In [1]: import numpy as np

In [2]: from numpy import linalg as LA

In [3]: np.set_printoptions(precision=2, suppress=True, linewidth=140, legacy="1.25")

In [4]: mat = np.diag(20 * np.array([-4, -5, 5, 4])) + np.array([[0, -2, -1, -3], [-1, -3, 0, -1], [3, 2, 0, -3], [1, -1, 0, 0]])

In [5]: mat
Out[5]: 
array([[ -80,   -2,   -1,   -3],
       [  -1, -103,    0,   -1],
       [   3,    2,  100,   -3],
       [   1,   -1,    0,   80]])

In [6]: rng = np.random.default_rng(5292)

In [7]: idx = rng.permutation(4)

In [8]: idx
Out[8]: array([1, 3, 2, 0])

In [9]: B = mat[idx][:, idx]

In [10]: np.diag(B)
Out[10]: array([-103,   80,  100,  -80])

In [11]: np.allclose(B, mat)
Out[11]: False

In [12]: np.trace(B)
Out[12]: -3

In [13]: w, V = LA.eig(mat)

In [14]: np.sort(LA.eigvals(LA.inv(mat)))
Out[14]: array([-0.01, -0.01,  0.01,  0.01])

In [15]: left, sv = LA.svd(mat)
---------------------------------------------------------------------------
ValueError                                Traceback (most recent call last)
Cell In[15], line 1
----> 1 left, sv = LA.svd(mat)

ValueError: too many values to unpack (expected 2)

In [16]: left, sv, VT = LA.svd(mat, full_matrices=False)

In [17]: left.shape, sv.shape, VT.shape
Out[17]: ((4, 4), (4,), (4, 4))

In [18]: sv / sv[0]
Out[18]: array([1.  , 0.97, 0.79, 0.75])

In [19]: np.round(left.T @ left, 2) + 0
Out[19]: 
array([[1., 0., 0., 0.],
       [0., 1., 0., 0.],
       [0., 0., 1., 0.],
       [0., 0., 0., 1.]])

In [20]: sv
Out[20]: array([103.49,  99.91,  81.95,  77.72])

In [21]: np.round(left.T @ mat @ VT.T, 2) + 0
Out[21]: 
array([[103.49,   0.  ,   0.  ,   0.  ],
       [  0.  ,  99.91,   0.  ,   0.  ],
       [  0.  ,   0.  ,  81.95,   0.  ],
       [  0.  ,   0.  ,   0.  ,  77.72]])

In [22]: round(np.sqrt((sv ** 2).sum()), 2), np.round(LA.norm(mat), 2)
Out[22]: (182.89, 182.89)

In [23]: (sv > 1e-8).sum()
Out[23]: 4

In [24]: F = np.eye(4, dtype=int)[rng.permutation(4)] * np.array([3, 0, 0, 2])

In [25]: F
Out[25]: 
array([[0, 0, 0, 0],
       [0, 0, 0, 0],
       [3, 0, 0, 0],
       [0, 0, 0, 2]])

In [26]: T = np.stack([F, 3 * F, F[::-1]])

In [27]: LA.matrix_rank(T)
Out[27]: array([2, 2, 2])

In [28]: np.einsum("bij,cij->bc", T, T)
Out[28]: 
array([[ 13,  39,   0],
       [ 39, 117,   0],
       [  0,   0,  13]])

In [29]: T.shape
Out[29]: (3, 4, 4)

In [30]: LA.norm(T, axis=(1, 2))
Out[30]: array([ 3.61, 10.82,  3.61])

In [31]: F[:, 1] @ F[:, 0]
Out[31]: 0

In [32]: proj = np.triu(np.array([[2, 2, 0, 2], [1, 2, 1, 0], [0, 2, 0, 0], [1, 2, 2, 2]]), 1) + np.eye(4)

In [33]: B = proj @ F @ LA.inv(proj)

In [34]: B
Out[34]: 
array([[ 0.,  0.,  0.,  4.],
       [ 3., -6.,  6., -6.],
       [ 3., -6.,  6., -6.],
       [ 0.,  0.,  0.,  2.]])

In [35]: np.round(np.poly(B), 2) + 0
Out[35]: array([ 1., -2.,  0.,  0.,  0.])

In [36]: np.trace(B), np.trace(F)
Out[36]: (2.0, 2)

In [37]: left, sv, VT = LA.svd(F)

In [38]: sv
Out[38]: array([3., 2., 0., 0.])

In [39]: np.argmax(sv[:-1] / (sv[1:] + 1e-6)) + 1
Out[39]: 2

In [40]: B = left[:, :2] @ np.diag(sv[:2]) @ VT[:2]

In [41]: B
Out[41]: 
array([[0., 0., 0., 0.],
       [0., 0., 0., 0.],
       [3., 0., 0., 0.],
       [0., 0., 0., 2.]])

In [42]: LA.matrix_rank(F, rtol=0.05)
Out[42]: 2

In [43]: round(LA.norm(F - B) / LA.norm(F), 2)
Out[43]: 0.0

In [44]: LA.matrix_rank(B)
Out[44]: 2

In [45]: round(LA.norm(F - B, 2), 2), sv[2]
Out[45]: (0.0, 0.0)

In [46]: left, sv, VT = LA.svd(F)

In [47]: V = VT[:(sv > 1e-8).sum()]

In [48]: x0 = F[2] + 4 * F[0] + rng.integers(2) * np.eye(4)[0]

In [49]: x0
Out[49]: array([4., 0., 0., 0.])

In [50]: round(float(LA.norm(x0 - V.T @ V @ x0)), 2)
Out[50]: 0.0
